$ python3 -q
>>> import numpy as np
>>> np.set_printoptions(precision=4, suppress=True, linewidth=100, floatmode="fixed")
>>> def rnd(a):
...     return np.round(a, 4) + 0
... 
>>> Z = np.array([[1, 1, -1, 2, -1, 2], [2, 0, 2, 0, -2, 0]])
>>> X = np.repeat(Z, 11 // 2, axis=0)
>>> rng = np.random.default_rng(18)
>>> X = X + 0.02 * rng.normal(size=X.shape)
>>> rnd(X)
array([[ 0.9914,  0.9774, -0.9865,  1.9778, -0.9597,  2.0185],
       [ 0.9928,  1.0114, -0.9678,  2.0567, -1.0185,  2.0213],
       [ 1.0104,  0.9944, -0.9782,  2.0101, -0.9785,  1.9895],
       [ 1.0000,  1.0079, -0.9996,  2.0003, -1.0154,  2.0025],
       [ 1.0038,  0.9988, -1.0003,  2.0139, -1.0132,  2.0139],
       [ 1.9969,  0.0011,  1.9962,  0.0180, -1.9848,  0.0001],
       [ 1.9912,  0.0371,  2.0108, -0.0229, -2.0001, -0.0022],
       [ 2.0144, -0.0045,  1.9852,  0.0268, -2.0399, -0.0283],
       [ 1.9895, -0.0103,  1.9975, -0.0002, -1.9800, -0.0304],
       [ 2.0597,  0.0122,  1.9845, -0.0114, -2.0097, -0.0446]])
>>> A2 = X + rng.integers(-2, 3, (10, 2)) @ rng.integers(-2, 3, (2, 6))
>>> rnd(A2)
array([[ 2.9914, -0.0226, -0.9865,  2.9778, -1.9597,  3.0185],
       [-1.0072, -0.9886, -0.9678,  0.0567, -5.0185,  6.0213],
       [-0.9896, -1.0056, -0.9782,  0.0101, -4.9785,  5.9895],
       [ 5.0000,  2.0079, -0.9996,  5.0003,  1.9846, -0.9975],
       [-0.9962, -1.0012, -1.0003,  0.0139, -5.0132,  6.0139],
       [ 4.9969,  0.0011,  1.9962,  2.0180, -0.9848, -0.9999],
       [ 3.9912, -0.9629,  2.0108,  0.9771, -3.0001,  0.9978],
       [ 5.0144, -0.0045,  1.9852,  2.0268, -1.0399, -1.0283],
       [ 0.9895, -1.0103,  1.9975, -1.0002, -3.9800,  1.9696],
       [ 5.0597,  0.0122,  1.9845,  1.9886, -1.0097, -1.0446]])
>>> rnd(A2 - X)
array([[ 2.0000, -1.0000,  0.0000,  1.0000, -1.0000,  1.0000],
       [-2.0000, -2.0000,  0.0000, -2.0000, -4.0000,  4.0000],
       [-2.0000, -2.0000,  0.0000, -2.0000, -4.0000,  4.0000],
       [ 4.0000,  1.0000,  0.0000,  3.0000,  3.0000, -3.0000],
       [-2.0000, -2.0000,  0.0000, -2.0000, -4.0000,  4.0000],
       [ 3.0000,  0.0000,  0.0000,  2.0000,  1.0000, -1.0000],
       [ 2.0000, -1.0000,  0.0000,  1.0000, -1.0000,  1.0000],
       [ 3.0000,  0.0000,  0.0000,  2.0000,  1.0000, -1.0000],
       [-1.0000, -1.0000,  0.0000, -1.0000, -2.0000,  2.0000],
       [ 3.0000,  0.0000,  0.0000,  2.0000,  1.0000, -1.0000]])
>>> rnd(np.linalg.svd(A2 - X, compute_uv=False))
array([14.4914,  6.1644,  0.0000,  0.0000,  0.0000,  0.0000])
